>>> import numpy as np
>>> np.set_printoptions(precision=3, suppress=True, linewidth=160)
>>> rng = np.random.default_rng(4499)
>>> th = np.sort(rng.uniform(-2, 2, 43))
>>> K = np.c_[th, th ** 2, th ** 3] @ np.array([[-1, -2, -1, 1, -1, -2, 1, 2, 1],
...     [1, -2, -1, 0, -2, -1, -1, 2, 1],
...     [0, -2, -1, -2, 0, 2, 1, 0, 0]])
>>> print(K)
[[  5.038   8.776   4.388   9.854  -4.677 -11.293 -10.864   2.877   1.439]
 [  4.482   7.14    3.57    7.728  -3.938  -8.859  -9.183   2.262   1.131]
 [  4.17    6.299   3.149   6.627  -3.533  -7.592  -8.285   1.931   0.965]
 [  4.1     6.117   3.058   6.388  -3.443  -7.317  -8.087   1.857   0.929]
 [  3.259   4.154   2.077   3.806  -2.398  -4.319  -5.849   1.025   0.513]
 [  2.497   2.737   1.368   1.944  -1.522  -2.126  -4.048   0.365   0.182]
 [  2.175   2.242   1.121   1.306  -1.178  -1.366  -3.356   0.121   0.06 ]
 [  2.131   2.18    1.09    1.227  -1.133  -1.271  -3.266   0.09    0.045]
 [  1.937   1.917   0.959   0.897  -0.937  -0.876  -2.875  -0.041  -0.021]
 [  1.639   1.556   0.778   0.462  -0.654  -0.352  -2.307  -0.22   -0.11 ]
 [  1.357   1.261   0.631   0.137  -0.411   0.041  -1.809  -0.357  -0.178]
 [  1.269   1.178   0.589   0.054  -0.341   0.142  -1.663  -0.392  -0.196]
 [  1.135   1.058   0.529  -0.056  -0.24    0.275  -1.446  -0.437  -0.219]
 [  0.849   0.825   0.412  -0.219  -0.053   0.466  -1.014  -0.495  -0.248]
 [  0.509   0.569   0.285  -0.269   0.096   0.502  -0.561  -0.467  -0.233]
 [  0.215   0.31    0.155  -0.17    0.116   0.319  -0.221  -0.298  -0.149]
 [  0.193   0.285   0.142  -0.156   0.111   0.294  -0.197  -0.276  -0.138]
 [ -0.027  -0.057  -0.029   0.028  -0.029  -0.056   0.027   0.057   0.029]
 [ -0.049  -0.108  -0.054   0.051  -0.057  -0.105   0.049   0.108   0.054]
 [ -0.077  -0.184  -0.092   0.083  -0.099  -0.175   0.078   0.183   0.091]
 [ -0.129  -0.357  -0.179   0.145  -0.198  -0.32    0.132   0.35    0.175]
 [ -0.151  -0.452  -0.226   0.172  -0.254  -0.392   0.157   0.439   0.219]
 [ -0.168  -0.536  -0.268   0.194  -0.304  -0.452   0.177   0.517   0.259]
 [ -0.18   -0.606  -0.303   0.209  -0.345  -0.499   0.193   0.58    0.29 ]
 [ -0.244  -1.364  -0.682   0.271  -0.786  -0.877   0.321   1.211   0.605]
 [ -0.25   -1.716  -0.858   0.253  -0.981  -0.99    0.37    1.475   0.737]
 [ -0.245  -2.163  -1.081   0.199  -1.221  -1.095   0.431   1.791   0.896]
 [ -0.242  -2.268  -1.134   0.182  -1.276  -1.114   0.445   1.863   0.932]
 [ -0.17   -3.746  -1.873  -0.175  -2.006  -1.219   0.649   2.789   1.394]
 [ -0.159  -3.918  -1.959  -0.229  -2.087  -1.216   0.674   2.888   1.444]
 [ -0.124  -4.427  -2.214  -0.397  -2.319  -1.191   0.75    3.175   1.587]
 [ -0.113  -4.578  -2.289  -0.45   -2.387  -1.179   0.773   3.258   1.629]
 [ -0.108  -4.644  -2.322  -0.473  -2.416  -1.174   0.783   3.294   1.647]
 [  0.113  -7.316  -3.658  -1.578  -3.534  -0.74    1.227   4.636   2.318]
 [  0.127  -7.476  -3.738  -1.651  -3.596  -0.704   1.256   4.71    2.355]
 [  0.178  -8.044  -4.022  -1.919  -3.817  -0.566   1.359   4.971   2.486]
 [  0.187  -8.153  -4.076  -1.971  -3.859  -0.539   1.379   5.02    2.51 ]
 [  0.675 -13.445  -6.723  -4.786  -5.736   1.187   2.449   7.198   3.599]
 [  1.009 -17.043  -8.522  -6.914  -6.885   2.661   3.259   8.507   4.253]
 [  1.086 -17.88   -8.94   -7.427  -7.141   3.029   3.455   8.797   4.398]
 [  1.458 -21.939 -10.969  -9.99   -8.336   4.918   4.44   10.142   5.071]
 [  1.6   -23.515 -11.758 -11.014  -8.781   5.693   4.837  10.641   5.321]
 [  1.663 -24.219 -12.109 -11.475  -8.977   6.045   5.016  10.86    5.43 ]]
>>> Ac = K - K.mean(axis=0)
>>> Uu, sv, VT = np.linalg.svd(Ac, full_matrices=False)
>>> print(np.round((sv ** 2).sum() ** 2 / (sv ** 4).sum(), 3))
1.264
>>> print(np.abs(VT[0]).argmax())
1
>>> print(np.round(Ac.mean(axis=0), 3) + 0)
[0. 0. 0. 0. 0. 0. 0. 0. 0.]
>>> print(np.round(sv ** 2 / (sv ** 2).sum(), 3) + 0)
[0.883 0.103 0.014 0.    0.    0.    0.    0.    0.   ]
>>> print(np.linalg.matrix_rank(Ac))
3
>>> print(np.searchsorted(np.cumsum(sv ** 2) / (sv ** 2).sum(), 0.9) + 1)
2
